>>> import numpy as np
>>> import numpy.linalg as la
>>> np.set_printoptions(precision=3, suppress=True, linewidth=100)
>>> def rnd(a):
...     return np.round(a, 3) + 0
... 
>>> arr = np.load("w.npy")
>>> arr
array([[ 4,  5,  1],
       [ 0,  6, -5],
       [ 0,  0,  6]])
>>> # triangular: eigenvalues sit on the diagonal
>>> vals, vecs = la.eig(arr)
>>> rnd(np.sort(la.eigvals(arr @ arr)))
array([16., 36., 36.])
>>> arr @ vecs[:, 0] - vals[0] * vecs[:, 0]
array([0., 0., 0.])
>>> rnd(np.sort(la.eigvals(arr.T)))
array([4., 6., 6.])
>>> data = np.load("x.npy")
>>> data
array([[-1.,  3.,  0.,  0.,  0.,  0.,  0.,  0.],
       [ 3., -3.,  3.,  0.,  0.,  0.,  0.,  0.],
       [ 0.,  3.,  0.,  3.,  0.,  0.,  0.,  0.],
       [ 0.,  0.,  3.,  1.,  3.,  0.,  0.,  0.],
       [ 0.,  0.,  0.,  3.,  3.,  3.,  0.,  0.],
       [ 0.,  0.,  0.,  0.,  3., -2.,  3.,  0.],
       [ 0.,  0.,  0.,  0.,  0.,  3., -2.,  3.],
       [ 0.,  0.,  0.,  0.,  0.,  0.,  3., -3.]])
>>> # symmetric, so the eigenvalues are real
>>> out = la.inv(data)
>>> rnd(la.det(data) * out)
array([[ 4941.,  3402., -1539., -3402.,  2673.,   729., -2187., -2187.],
       [ 3402.,  1134.,  -513., -1134.,   891.,   243.,  -729.,  -729.],
       [-1539.,  -513.,  1026.,  2268., -1782.,  -486.,  1458.,  1458.],
       [-3402., -1134.,  2268.,  1134.,  -891.,  -243.,   729.,   729.],
       [ 2673.,   891., -1782.,  -891.,  2079.,   567., -1701., -1701.],
       [  729.,   243.,  -486.,  -243.,   567.,  -324.,   972.,   972.],
       [-2187.,  -729.,  1458.,   729., -1701.,   972.,  2349.,  2349.],
       [-2187.,  -729.,  1458.,   729., -1701.,   972.,  2349.,   594.]])
>>> (np.abs(out) > 1e-9).astype(int)
array([[1, 1, 1, 1, 1, 1, 1, 1],
       [1, 1, 1, 1, 1, 1, 1, 1],
       [1, 1, 1, 1, 1, 1, 1, 1],
       [1, 1, 1, 1, 1, 1, 1, 1],
       [1, 1, 1, 1, 1, 1, 1, 1],
       [1, 1, 1, 1, 1, 1, 1, 1],
       [1, 1, 1, 1, 1, 1, 1, 1],
       [1, 1, 1, 1, 1, 1, 1, 1]])
>>> rnd(la.det(data) * la.det(out))
np.float64(1.0)
>>> rnd(la.cond(data))
np.float64(16.612)
>>> out = data[0, 0] * data[1:] - np.outer(data[1:, 0], data[0])
>>> out
array([[ 0., -6., -3., -0., -0., -0., -0., -0.],
       [ 0., -3., -0., -3., -0., -0., -0., -0.],
       [ 0., -0., -3., -1., -3., -0., -0., -0.],
       [ 0., -0., -0., -3., -3., -3., -0., -0.],
       [ 0., -0., -0., -0., -3.,  2., -3., -0.],
       [ 0., -0., -0., -0., -0., -3.,  2., -3.],
       [ 0., -0., -0., -0., -0., -0., -3.,  3.]])
>>> np.flatnonzero(~out.round(6).any(axis=1))
array([], dtype=int64)
>>> la.matrix_rank(out), la.matrix_rank(data)
(np.int64(7), np.int64(8))
>>> vec = np.array([1, 2, 1, 1, -2, -3, 3, 2])
>>> a = np.maximum(data @ vec, 0)
>>> np.maximum(data @ vec, 0) - np.maximum(-data @ vec, 0)
array([  5.,   0.,   9.,  -2., -12.,   9.,  -9.,   3.])
>>> data.T @ a
array([ -5.,  42.,   0.,  27.,  27., -18.,  36.,  -9.])
>>> np.flatnonzero(a > 1e-9)
array([0, 2, 5, 7])
>>> a
array([5., 0., 9., 0., 0., 9., 0., 3.])
>>> data * (a > 1e-9)[:, None]
array([[-1.,  3.,  0.,  0.,  0.,  0.,  0.,  0.],
       [ 0., -0.,  0.,  0.,  0.,  0.,  0.,  0.],
       [ 0.,  3.,  0.,  3.,  0.,  0.,  0.,  0.],
       [ 0.,  0.,  0.,  0.,  0.,  0.,  0.,  0.],
       [ 0.,  0.,  0.,  0.,  0.,  0.,  0.,  0.],
       [ 0.,  0.,  0.,  0.,  3., -2.,  3.,  0.],
       [ 0.,  0.,  0.,  0.,  0.,  0., -0.,  0.],
       [ 0.,  0.,  0.,  0.,  0.,  0.,  3., -3.]])
>>> feats = np.load("run2.npy")
>>> rnd(feats)
array([[0.176, 0.059, 0.059, 0.235, 0.235, 0.235],
       [0.05 , 0.3  , 0.25 , 0.15 , 0.1  , 0.15 ],
       [0.071, 0.071, 0.143, 0.357, 0.   , 0.357],
       [0.227, 0.182, 0.045, 0.091, 0.227, 0.227],
       [0.   , 0.231, 0.231, 0.077, 0.308, 0.154],
       [0.25 , 0.167, 0.083, 0.083, 0.25 , 0.167]])
>>> # a transition matrix
>>> q, Rm = la.qr(feats)
>>> rnd(q @ Rm)
array([[0.176, 0.059, 0.059, 0.235, 0.235, 0.235],
       [0.05 , 0.3  , 0.25 , 0.15 , 0.1  , 0.15 ],
       [0.071, 0.071, 0.143, 0.357, 0.   , 0.357],
       [0.227, 0.182, 0.045, 0.091, 0.227, 0.227],
       [0.   , 0.231, 0.231, 0.077, 0.308, 0.154],
       [0.25 , 0.167, 0.083, 0.083, 0.25 , 0.167]])
>>> np.trace(q @ q.T)
np.float64(6.0)
>>> rnd(np.abs(np.diag(Rm)))
array([0.391, 0.358, 0.127, 0.144, 0.192, 0.077])
>>> rnd(q.T @ q)
array([[1., 0., 0., 0., 0., 0.],
       [0., 1., 0., 0., 0., 0.],
       [0., 0., 1., 0., 0., 0.],
       [0., 0., 0., 1., 0., 0.],
       [0., 0., 0., 0., 1., 0.],
       [0., 0., 0., 0., 0., 1.]])
>>> np.allclose(Rm.T @ Rm, feats.T @ feats)
True
>>> blk = np.stack([feats, -1 * feats, feats[::-1]])
>>> rnd(la.det(blk))
array([0., 0., 0.])
>>> rnd(blk.sum(axis=0))
array([[0.25 , 0.167, 0.083, 0.083, 0.25 , 0.167],
       [0.   , 0.231, 0.231, 0.077, 0.308, 0.154],
       [0.227, 0.182, 0.045, 0.091, 0.227, 0.227],
       [0.071, 0.071, 0.143, 0.357, 0.   , 0.357],
       [0.05 , 0.3  , 0.25 , 0.15 , 0.1  , 0.15 ],
       [0.176, 0.059, 0.059, 0.235, 0.235, 0.235]])
>>> la.matrix_rank(blk)
array([6, 6, 6])
>>> rnd(np.einsum("bij,cij->bc", blk, blk))
array([[ 1.323, -1.323,  1.036],
       [-1.323,  1.323, -1.036],
       [ 1.036, -1.036,  1.323]])
>>> blk.shape
(3, 6, 6)
>>> vec = np.array([5, -2, -1, 5, 1, -5])
>>> rhs = feats @ vec
>>> rnd(rhs)
array([ 0.941, -0.5  ,  0.071,  0.273, -0.769,  0.667])
>>> rnd(la.solve(feats, rhs + feats[:, 2]))
array([ 5., -2.,  0.,  5.,  1., -5.])
>>> rnd(la.solve(feats, feats[:, 4]))
array([0., 0., 0., 0., 1., 0.])
>>> rnd(la.solve(feats.T, feats[3]))
array([0., 0., 0., 1., 0., 0.])
>>> out = np.array([[0, -2, 0],
...     [2, -2, 1],
...     [1, 3, -3],
...     [1, 3, -2],
...     [3, 0, -1],
...     [1, 0, -3]])
>>> la.matrix_rank(np.vstack([feats, out.T]))
np.int64(6)
>>> F = np.loadtxt("sample11.csv", delimiter=",")
>>> rnd(F)
array([[-0.076,  0.752, -0.276, -0.033,  0.183, -0.255,  0.502],
       [ 0.051, -0.404, -0.603,  0.372,  0.102, -0.567, -0.02 ],
       [-0.406,  0.173, -0.353, -0.433,  0.281,  0.005, -0.643],
       [ 0.431, -0.084, -0.158, -0.709, -0.44 , -0.281,  0.075],
       [ 0.406,  0.483,  0.048,  0.387, -0.337, -0.147, -0.562],
       [ 0.558, -0.001, -0.468,  0.016,  0.303,  0.613,  0.031],
       [-0.406,  0.027, -0.434,  0.141, -0.691,  0.37 ,  0.108]])
>>> rnd(np.abs(la.eigvals(F)).max())
np.float64(1.0)
>>> vec = np.array([3, 2, 1, -3, 2, 0, 1])
>>> rhs = F @ vec
>>> rnd(rhs)
array([ 1.966, -2.19 , -0.005,  2.291, -0.164,  1.792, -3.294])
>>> rnd(la.solve(F, F[:, 3]))
array([0., 0., 0., 1., 0., 0., 0.])
>>> rnd(la.solve(F, 5 * rhs))
array([ 15.,  10.,   5., -15.,  10.,   0.,   5.])
>>> f = np.array([4, 5, 2, -3, 3, -3, 8])
>>> out = F + np.outer(f, np.eye(7)[6])
>>> la.matrix_rank(la.inv(out) - la.inv(F), tol=1e-8)
np.int64(1)
>>> rnd(la.det(out) / la.det(F)), rnd(1 + la.solve(F, f)[6])
(np.float64(0.483), np.float64(0.483))
>>> out = F / np.sqrt((F ** 2).mean(axis=1, keepdims=True))
>>> la.matrix_rank(out) == la.matrix_rank(F)
np.True_
>>> la.matrix_rank(F - F.mean(axis=1, keepdims=True))
np.int64(6)
>>> rnd(out[6])
array([-1.074,  0.072, -1.148,  0.373, -1.829,  0.979,  0.285])
>>> rng = np.random.default_rng(45793)
>>> E = (rng.random((4, 4)) < 0.3) + np.eye(4)
>>> E /= E.sum(axis=1, keepdims=True)
>>> rnd(E)
array([[0.5  , 0.5  , 0.   , 0.   ],
       [0.25 , 0.5  , 0.25 , 0.   ],
       [0.   , 0.   , 0.5  , 0.5  ],
       [0.333, 0.   , 0.   , 0.667]])
>>> # row-stochastic, so 1 is an eigenvalue
>>> vec = np.array([0, 4, 0, -4])
>>> a = np.maximum(E @ vec, 0)
>>> E.T @ a
array([1.5, 2. , 0.5, 0. ])
>>> rnd(np.maximum(E @ vec, 0) - np.maximum(-E @ vec, 0))
array([ 2.   ,  2.   , -2.   , -2.667])
>>> E * (a > 1e-9)[:, None]
array([[0.5 , 0.5 , 0.  , 0.  ],
       [0.25, 0.5 , 0.25, 0.  ],
       [0.  , 0.  , 0.  , 0.  ],
       [0.  , 0.  , 0.  , 0.  ]])
>>> q = E.astype(float).copy()
>>> for j in range(4):
...     q[:, j] -= q[:, :j] @ (q[:, :j].T @ q[:, j])
...     q[:, j] /= la.norm(q[:, j])
... 
>>> rnd(q.T @ q)
array([[1., 0., 0., 0.],
       [0., 1., 0., 0.],
       [0., 0., 1., 0.],
       [0., 0., 0., 1.]])
>>> rnd(q.T @ E)
array([[ 0.651,  0.576,  0.096,  0.341],
       [ 0.   ,  0.41 ,  0.17 , -0.48 ],
       [ 0.   ,  0.   ,  0.524,  0.57 ],
       [ 0.   ,  0.   ,  0.   ,  0.149]])
>>> la.matrix_rank(E)
np.int64(4)
>>> np.count_nonzero(E)
np.int64(9)
>>> E.sum(axis=1)
array([1., 1., 1., 1.])
>>> rnd(np.abs(E).max())
np.float64(0.667)
>>> rnd(E - E[0])
array([[ 0.   ,  0.   ,  0.   ,  0.   ],
       [-0.25 ,  0.   ,  0.25 ,  0.   ],
       [-0.5  , -0.5  ,  0.5  ,  0.5  ],
       [-0.167, -0.5  ,  0.   ,  0.667]])
>>> rnd(la.svd(E, compute_uv=False))
array([1.016, 0.811, 0.489, 0.052])
>>> rnd(E.mean(axis=0))
array([0.271, 0.25 , 0.188, 0.292])
>>> m1 = np.load("test6.npy")
>>> m1
array([[ 11.395,  -2.803,   7.355,   6.979,  14.273,   1.58 ,  10.156],
       [  8.65 ,   0.802,  -7.705, -16.923, -10.882,   6.45 ,  -1.791],
       [  9.418,   2.302,  -6.987, -14.323, -11.128,   6.061,  -2.972],
       [ 11.168,  -1.95 ,   8.953,   6.802,  12.817,   1.893,  11.295],
       [ 10.602,  -4.402,   8.005,   9.705,  12.666,  -0.889,  11.397],
       [  9.231,  -3.221,   9.283,   7.916,  15.414,   0.432,  12.516],
       [  7.931,  -0.029,  -7.182, -14.92 ,  -9.894,   6.506,  -1.66 ],
       [ 11.928,  -2.789,   5.997,   6.976,  12.686,   0.415,   8.574],
       [  7.864,   2.14 ,  -5.664, -13.98 , -11.603,   4.677,  -2.991],
       [ 10.37 ,  -0.362,   7.299,   8.668,  11.934,   0.982,  12.332],
       [  8.575,  -0.72 ,  -6.001, -13.856, -11.327,   7.9  ,  -2.321],
       [  8.454,   2.077,  -5.676, -14.055, -11.992,   5.135,  -3.6  ],
       [ 10.232,  -1.746,   8.192,   8.158,  12.557,   2.588,  11.339],
       [  7.222,   2.62 ,  -6.402, -16.831, -10.093,   5.843,  -2.824],
       [  9.246,  -1.259,   8.845,   7.491,  13.122,  -0.653,  10.639],
       [  9.679,  -2.386,   8.352,   7.802,  12.281,   1.004,   9.839],
       [ 10.481,  -3.256,   7.895,   7.368,  11.195,   0.601,  10.087],
       [  9.562,   1.689,  -7.28 , -14.734, -10.809,   4.93 ,  -3.738],
       [  9.122,   0.975,  -4.706, -14.618, -10.306,   5.823,  -2.855],
       [ 10.32 ,  -3.461,   7.762,   6.603,  15.724,   2.271,  13.456],
       [  9.426,  -0.571,   8.397,   4.979,  13.078,   0.088,   9.412],
       [  7.689,   2.251,  -5.773, -14.555, -11.306,   7.328,  -3.253],
       [  8.605,   2.579,  -6.655, -14.979, -11.053,   4.632,  -3.461],
       [ 10.569,  -1.717,   8.136,   7.692,  12.18 ,  -0.209,  11.108],
       [  9.685,  -3.809,   6.789,   9.041,  14.631,   0.085,  11.821],
       [  7.399,   4.557,  -5.54 , -14.944, -10.147,   7.384,  -1.562],
       [ 10.734,  -3.243,  10.266,   6.281,   9.773,   0.395,  10.585],
       [  9.164,  -3.502,   9.136,   6.05 ,  13.455,   1.226,  10.744],
       [ 10.487,  -2.088,   7.925,   8.083,  11.922,  -0.78 ,  10.95 ],
       [  8.186,   2.239,  -7.11 , -15.934, -11.432,   3.906,  -4.91 ],
       [  8.433,   0.912,  -5.18 , -16.474, -11.012,   6.201,  -2.456],
       [ 10.411,  -0.703,   8.704,   5.56 ,  11.348,   2.123,  11.22 ],
       [  7.239,   1.759,   8.874,   4.983,  13.557,   0.747,  13.224],
       [ 10.88 ,  -1.656,   9.389,   6.171,  13.631,   1.004,  11.151],
       [  9.551,   0.264,  10.16 ,   5.614,  12.215,   0.945,  10.727],
       [  7.683,   2.627,  -4.909, -14.55 , -11.324,   6.693,  -3.589]])
>>> hat = m1 @ la.solve(m1.T @ m1, m1.T)
>>> rnd(np.trace(hat))
np.float64(7.0)
>>> np.allclose(hat @ hat, hat)
True
>>> rnd(la.eigvalsh(hat))
array([0., 0., 0., 0., 0., 0., 0., 0., 0., 0., 0., 0., 0., 0., 0., 0., 0., 0., 0., 0., 0., 0., 0.,
       0., 0., 0., 0., 0., 0., 1., 1., 1., 1., 1., 1., 1.])
